$ python -q
>>> import numpy as np
>>> np.set_printoptions(suppress=True, linewidth=160)
>>> rd = lambda a: np.round(a, 2) + 0
>>> E = np.load("block5.npy")
>>> print(E)
[[ 0  2  0  1  2  1  2]
 [ 1  3  2  1  3  0  0]
 [ 2  2  0  0  3  0  0]
 [ 1  3  0  1  2  1  2]
 [ 5 17 10  6 17  1  2]]
>>> U, sigma, VT = np.linalg.svd(E, full_matrices=False)
>>> print(rd(U.T @ U))
[[1. 0. 0. 0. 0.]
 [0. 1. 0. 0. 0.]
 [0. 0. 1. 0. 0.]
 [0. 0. 0. 1. 0.]
 [0. 0. 0. 0. 1.]]
>>> print(np.allclose(U * sigma @ VT, E))
True
>>> print(rd(sigma / sigma[0]))
[1.   0.12 0.08 0.03 0.  ]
>>> print(rd(np.sqrt((sigma ** 2).sum())), rd(np.linalg.norm(E)))
28.62 28.62
>>> print(U.shape, sigma.shape, VT.shape)
(5, 5) (5,) (5, 7)
>>> rk = np.linalg.matrix_rank(E)
>>> print(rk)
4
>>> ns = np.linalg.svd(E)[2][rk:].T
>>> print(np.allclose(E @ ns, 0))
True
>>> print([int(np.linalg.matrix_rank(E[:i])) for i in range(1, len(E) + 1)])
[1, 2, 3, 4, 4]
>>> print(rd(E @ ns))
[[0. 0. 0.]
 [0. 0. 0.]
 [0. 0. 0.]
 [0. 0. 0.]
 [0. 0. 0.]]
>>> print([int(np.linalg.matrix_rank(np.delete(E, i, axis=0))) for i in range(5)])
[4, 4, 3, 3, 4]
>>> print(np.count_nonzero(E))
26
>>> print(np.diff(E, axis=0))
[[ 1  1  2  0  1 -1 -2]
 [ 1 -1 -2 -1  0  0  0]
 [-1  1  0  1 -1  1  2]
 [ 4 14 10  5 15  0  0]]
>>> print(E - E[0])
[[ 0  0  0  0  0  0  0]
 [ 1  1  2  0  1 -1 -2]
 [ 2  0  0 -1  1 -1 -2]
 [ 1  1  0  0  0  0  0]
 [ 5 15 10  5 15  0  0]]
>>> print(E.sum(axis=0))
[ 9 27 12  9 27  3  6]
>>> print(E.mean(axis=0))
[1.8 5.4 2.4 1.8 5.4 0.6 1.2]
>>> W1 = np.array([[5, 3], [-4, -3], [1, -5], [-3, -4], [3, -5], [-3, -5], [-5, 4]])
>>> c = np.array([6, 3])
>>> act = np.maximum(E @ W1 + c, 0)
>>> print((act > 0).mean(axis=0))
[0.4 0. ]
>>> print(np.linalg.matrix_rank(act))
1
>>> basis = np.array([[0, -1], [-1, 1]])
>>> print(W1 @ basis)
[[-3 -2]
 [ 3  1]
 [ 5 -6]
 [ 4 -1]
 [ 5 -8]
 [ 5 -2]
 [-4  9]]
>>> print(act @ basis)
[[  0   0]
 [  0  -7]
 [  0 -17]
 [  0   0]
 [  0   0]]
>>> print((act @ basis).round(6).argmax(axis=1))
[0 0 0 0 0]
>>> X = np.load("out2.npy")
>>> print(X)
[[7 6 7 3 5 2]
 [0 8 3 2 6 9]
 [0 0 6 5 5 6]
 [0 0 0 9 4 4]
 [0 0 0 0 7 9]
 [0 0 0 0 0 6]]
>>> f, v = X[4], X[3]
>>> print(f @ f)
130
>>> p = (f @ v) / (f @ f) * f
>>> print(np.linalg.matrix_rank(np.outer(f, v)))
1
>>> print(rd(p))
[0.   0.   0.   0.   3.45 4.43]
>>> print(rd(np.linalg.norm(f + v) ** 2 + np.linalg.norm(f - v) ** 2))
486.0
>>> other = np.array([[0, 2, 1], [0, 1, 3], [0, 0, 1], [0, 3, 0], [3, 3, 1], [3, 3, 3]])
>>> print(np.linalg.matrix_rank(np.vstack([X, other.T])))
6
>>> print(np.linalg.matrix_rank(X @ other))
3
>>> print(np.einsum("ij->j", X))
[ 7 14 16 19 27 36]
>>> def softmax(z):
...     e = np.exp(z - z.max(axis=-1, keepdims=True))
...     return e / e.sum(axis=-1, keepdims=True)
... 
>>> print(rd(softmax(10 * X[3])))
[0. 0. 0. 1. 0. 0.]
>>> print(rd(softmax(X).sum(axis=1)))
[1. 1. 1. 1. 1. 1.]
>>> S = X @ X.T / np.sqrt(6)
>>> print(rd(softmax(S + np.triu(np.full(S.shape, -np.inf), 1))))
[[1.   0.   0.   0.   0.   0.  ]
 [0.   1.   0.   0.   0.   0.  ]
 [0.   0.02 0.98 0.   0.   0.  ]
 [0.   0.   0.   1.   0.   0.  ]
 [0.   0.05 0.   0.   0.95 0.  ]
 [0.   0.5  0.   0.   0.5  0.  ]]
>>> print(softmax(S).round(6).argmax(axis=1))
[0 1 2 3 4 1]
>>> rng = np.random.default_rng(53496)
>>> labels = rng.permutation(6)
>>> print(labels)
[3 1 4 2 5 0]
>>> other = X[labels][:, labels]
>>> print(np.diag(other))
[9 8 7 6 6 7]
>>> print(other)
[[9 0 4 0 4 0]
 [2 8 6 3 9 0]
 [0 0 7 0 9 0]
 [5 0 5 6 6 0]
 [0 0 0 0 6 0]
 [3 6 5 7 2 7]]
>>> print(np.allclose(other, X))
False
>>> print(rd(np.linalg.det(other)), rd(np.linalg.det(X[labels])))
127008.0 127008.0
>>> print(np.trace(other))
43
>>> data = np.load("run8.npy")
>>> print(data)
[[-2 -2  2  1  1  2  2]
 [ 0  2 -1  0  2  0 -2]
 [ 0  0 -2  2 -1  2  0]
 [ 0  0  0  2  0 -1 -1]
 [ 0  0  0  0  2  2 -1]
 [ 0  0  0  0  0 -1 -1]
 [ 0  0  0  0  0  0 -1]]
>>> print(rd(np.sort(np.linalg.eigvals(data))))
[-2. -2. -1. -1.  2.  2.  2.]
>>> print([int(np.linalg.matrix_rank(np.linalg.matrix_power(data, p))) for p in range(1, 8)])
[7, 7, 7, 7, 7, 7, 7]
>>> F = np.loadtxt("case11.csv", delimiter=",")
>>> print(F)
[[ -2.02   0.35  -0.72]
 [  3.05   0.08  -4.86]
 [ -3.18   4.32   0.95]
 [ -0.11  -0.58   0.  ]
 [  3.96  -1.38  -3.51]
 [ -0.21  -1.39   5.08]
 [  4.12  -3.95  -0.93]
 [ -6.24   4.2    3.56]
 [  3.51  -1.15  -4.05]
 [  4.01  -3.    -7.27]
 [  1.12  -3.28  -1.56]
 [ -5.43  -1.98  11.47]
 [  1.22  -2.78   2.19]
 [ -2.04   0.35   3.4 ]
 [  2.46  -0.7   -3.22]
 [  3.06   0.08  -4.19]
 [ -0.84   3.94   0.1 ]
 [ -1.33   4.62  -0.37]
 [ -1.1   -2.25   2.04]
 [ -3.64   3.32   4.47]
 [ -1.    -0.75   3.59]
 [  3.34   2.3  -11.69]
 [ -4.95   0.98   7.47]
 [  0.25  -1.68   0.45]
 [  2.39  -2.31   0.34]
 [ -2.28  -0.83   4.7 ]
 [ -0.35   1.11   2.78]
 [  3.6   -0.42  -3.74]
 [ -0.36   0.08  -1.72]
 [  7.06  -4.64  -5.34]
 [ -3.59  -0.63   3.69]
 [  3.19  -1.06  -3.12]
 [  3.56  -3.58  -4.22]]
>>> other = np.c_[F[:, :1] @ np.array([[3]]), np.array([0, 7, 5, 1, 4, 3, 7, 1, 4, 3, 5, 3, 5, 4, 3, 3, 5, 8, 9, 1, 9, 3, 3, 4, 7, 5, 4, 9, 1, 5, 9, 6, 5])]
>>> print(rd(other))
[[ -6.06   0.  ]
 [  9.15   7.  ]
 [ -9.54   5.  ]
 [ -0.33   1.  ]
 [ 11.88   4.  ]
 [ -0.63   3.  ]
 [ 12.36   7.  ]
 [-18.72   1.  ]
 [ 10.53   4.  ]
 [ 12.03   3.  ]
 [  3.36   5.  ]
 [-16.29   3.  ]
 [  3.66   5.  ]
 [ -6.12   4.  ]
 [  7.38   3.  ]
 [  9.18   3.  ]
 [ -2.52   5.  ]
 [ -3.99   8.  ]
 [ -3.3    9.  ]
 [-10.92   1.  ]
 [ -3.     9.  ]
 [ 10.02   3.  ]
 [-14.85   3.  ]
 [  0.75   4.  ]
 [  7.17   7.  ]
 [ -6.84   5.  ]
 [ -1.05   4.  ]
 [ 10.8    9.  ]
 [ -1.08   1.  ]
 [ 21.18   5.  ]
 [-10.77   9.  ]
 [  9.57   6.  ]
 [ 10.68   5.  ]]
>>> print(rd(np.linalg.norm(np.linalg.qr(F)[0].T @ other, axis=0) ** 2 / ((other ** 2).sum(axis=0) + 1e-12)))
[1.   0.08]
>>> print(np.linalg.matrix_rank(other))
2
>>> proj = F @ np.linalg.solve(F.T @ F, F.T)
>>> print(np.allclose(proj @ proj, proj))
True
>>> print(np.linalg.matrix_rank(np.eye(33) - proj))
30
>>> cen = F - F.mean(axis=0)
>>> U, sigma, VT = np.linalg.svd(cen, full_matrices=False)
>>> print(np.linalg.matrix_rank(cen))
3
>>> print(np.searchsorted(np.cumsum(sigma ** 2) / (sigma ** 2).sum(), 0.9) + 1)
2
>>> print((np.sign(U[:, 0]) == np.sign(U[0, 0])).astype(int))
[1 0 1 1 0 1 0 1 0 0 0 1 1 1 0 0 1 1 1 1 1 0 1 1 0 1 1 0 0 0 1 0 0]
>>> print(rd(cen.mean(axis=0)))
[0. 0. 0.]
>>> print(rd(np.abs(VT[-1])))
[0.75 0.52 0.41]
>>> cen = (F - F.mean(axis=0)) / F.std(axis=0)
>>> print(rd(cen.std(axis=0)))
[1. 1. 1.]
>>> print(np.argwhere(np.abs(cen) > 2))
[[ 7  0]
 [11  2]
 [17  1]
 [21  2]
 [29  0]]
>>> c = np.linalg.lstsq(np.delete(cen, 2, axis=1), cen[:, 2])[0]
>>> print(rd(c))
[-1.06 -0.45]
>>> print(np.abs(c).argmax())
0
>>> J = np.load("layer5.npy")
>>> print(J)
[[ 0.6  -0.46 -0.2   0.   -0.05]
 [ 0.95 -0.88 -0.74 -0.02 -0.05]
 [ 0.    0.    0.    0.    0.  ]
 [-0.96  0.76 -0.93 -0.1   0.49]
 [ 0.81 -0.51  0.76  0.06 -0.31]
 [ 0.97 -0.65  1.    0.18 -0.7 ]
 [ 1.   -0.96  0.58  0.07 -0.46]
 [-0.98  0.41 -1.   -0.28  0.87]
 [ 0.27 -0.16  0.14  0.01 -0.06]
 [ 0.51 -0.48 -0.68 -0.03  0.08]
 [-0.69  0.41 -0.56 -0.04  0.22]
 [ 0.96 -0.73  0.97  0.12 -0.55]
 [-0.93  0.56 -0.99 -0.14  0.59]
 [ 0.   -0.27 -0.91 -0.07  0.27]
 [-0.69 -0.12 -1.   -0.18  0.65]
 [ 0.14 -0.02  0.38  0.02 -0.09]
 [-0.27  0.38  0.83  0.05 -0.18]
 [ 0.6  -0.79 -1.   -0.14  0.47]
 [-0.4  -0.06 -0.95 -0.09  0.37]
 [ 0.85 -0.6   0.63  0.05 -0.28]
 [-0.4   0.02 -0.89 -0.07  0.3 ]
 [-0.97  0.68 -1.   -0.17  0.68]]
>>> dist = np.linalg.norm(J[:, None] - J[None], axis=-1)
>>> print(dist[14].round(6).argsort(kind="stable")[:4])
[14 18 20  7]
>>> print(dist.mean(axis=1).argmax())
5
>>> print((dist + 1e9 * np.eye(22)).round(6).argmin(axis=1))
[ 9  9  8 21 19 11 19 21 15  0 20  5 21 18 18  8 15  9 20  4 18 12]
>>> print(np.flatnonzero(dist[14] < dist.mean() / 2))
[ 7 12 14 18 20]
>>> print(np.linalg.matrix_rank(dist ** 2))
7
>>> print(rd(np.linalg.norm(J, axis=1)))
[0.78 1.49 0.   1.62 1.26 1.7  1.57 1.72 0.35 0.98 1.   1.65 1.59 0.99 1.39 0.42 0.97 1.49 1.1  1.25 1.02 1.7 ]
>>> print(np.unravel_index(dist.round(6).argmax(), dist.shape))
(np.int64(5), np.int64(7))
